% python3 -q
>>> import numpy as np
>>> np.set_printoptions(suppress=True, linewidth=100)
>>> def tidy(a):
...     return np.round(a, 2) + 0
... 
>>> X = np.vander(np.arange(5) - 4, 4, increasing=True)
>>> X
array([[  1,  -4,  16, -64],
       [  1,  -3,   9, -27],
       [  1,  -2,   4,  -8],
       [  1,  -1,   1,  -1],
       [  1,   0,   0,   0]])
>>> # column 3 is much longer than the rest
>>> B = X[0, 0] * X[1:] - np.outer(X[1:, 0], X[0])
>>> B
array([[  0,   1,  -7,  37],
       [  0,   2, -12,  56],
       [  0,   3, -15,  63],
       [  0,   4, -16,  64]])
>>> np.linalg.matrix_rank(B), np.linalg.matrix_rank(X)
(np.int64(3), np.int64(4))
>>> X[:, 0] / X[0, 0]
array([1., 1., 1., 1., 1.])
>>> np.allclose(B[:-1].T @ np.linalg.lstsq(B[:-1].T, B[-1])[0], B[-1])
True
>>> np.unique(B.round(6), axis=0).shape
(4, 4)
>>> F = np.load("w.npy")
>>> F
array([[  3,  -6,   4,   3,   8,   6],
       [  2, -17,  -8,   8,  -5,   2],
       [ -6,  -5, -19,   9,  -3,  -8],
       [ -7,   9,  -7,   1,  -7,   7],
       [  8,  -5,   8,   3,  22,   2],
       [ -8,   8,   9,   6,   0, -18]])
>>> x = np.array([2, 3, 0, 2, 1, 3])
>>> np.einsum("ij,j->i", F, x)
array([ 20, -30, -36,  29,  35, -34])
>>> (F @ x).argmax()
np.int64(4)
>>> F @ x
array([ 20, -30, -36,  29,  35, -34])
>>> x = np.array([0, 1, 1, 0, 2, 1])
>>> rhs = F @ x
>>> rhs
array([ 20, -33, -38,  -5,  49,  -1])
>>> tidy(np.linalg.solve(F.T, F[4]))
array([0., 0., 0., 0., 1., 0.])
>>> B = np.linalg.inv(F)
>>> np.allclose(B, F.T)
False
>>> tidy(np.linalg.cond(F))
np.float64(36.45)
>>> tidy(np.linalg.det(F) * np.linalg.det(B))
np.float64(1.0)
>>> r0, v = F[0], F[5]
>>> r0 @ v
np.int64(-126)
>>> pr = (r0 @ v) / (r0 @ r0) * r0
>>> tidy(pr)
array([-2.22,  4.45, -2.96, -2.22, -5.93, -4.45])
>>> rng = np.random.default_rng(52175)
>>> labels = rng.permutation(6)
>>> labels
array([2, 3, 0, 1, 5, 4])
>>> B = F[labels][:, labels]
>>> np.diag(B)
array([-19,   1,   3, -17, -18,  22])
>>> tidy(np.sort(np.abs(np.linalg.eigvals(B))))
array([ 2.12,  6.61, 13.43, 21.99, 22.15, 22.15])
>>> E = np.load("sample9.npy")
>>> E
array([[ 1.41,  1.56,  2.31,  2.  ,  0.46, -1.88, -0.17],
       [-3.57, -2.64, -2.85, -3.26, -1.09,  2.87,  0.35],
       [-2.43, -2.64, -3.87, -3.38, -0.79,  3.17,  0.29],
       [ 1.15,  0.48,  0.07,  0.54,  0.33, -0.39, -0.09]])
>>> # looks like rank 2
>>> r0 = np.array([0, 1, 2, 2, 1, 0])
>>> B = F + np.outer(r0, np.eye(6)[5])
>>> tidy(np.linalg.det(B) / np.linalg.det(F)), tidy(1 + np.linalg.solve(F, r0)[5])
(np.float64(1.05), np.float64(1.05))
>>> B
array([[  3.,  -6.,   4.,   3.,   8.,   6.],
       [  2., -17.,  -8.,   8.,  -5.,   3.],
       [ -6.,  -5., -19.,   9.,  -3.,  -6.],
       [ -7.,   9.,  -7.,   1.,  -7.,   9.],
       [  8.,  -5.,   8.,   3.,  22.,   3.],
       [ -8.,   8.,   9.,   6.,   0., -18.]])
>>> np.linalg.matrix_rank(B - F)
np.int64(1)
>>> np.linalg.matrix_rank(np.linalg.inv(B) - np.linalg.inv(F), tol=1e-8)
np.int64(1)
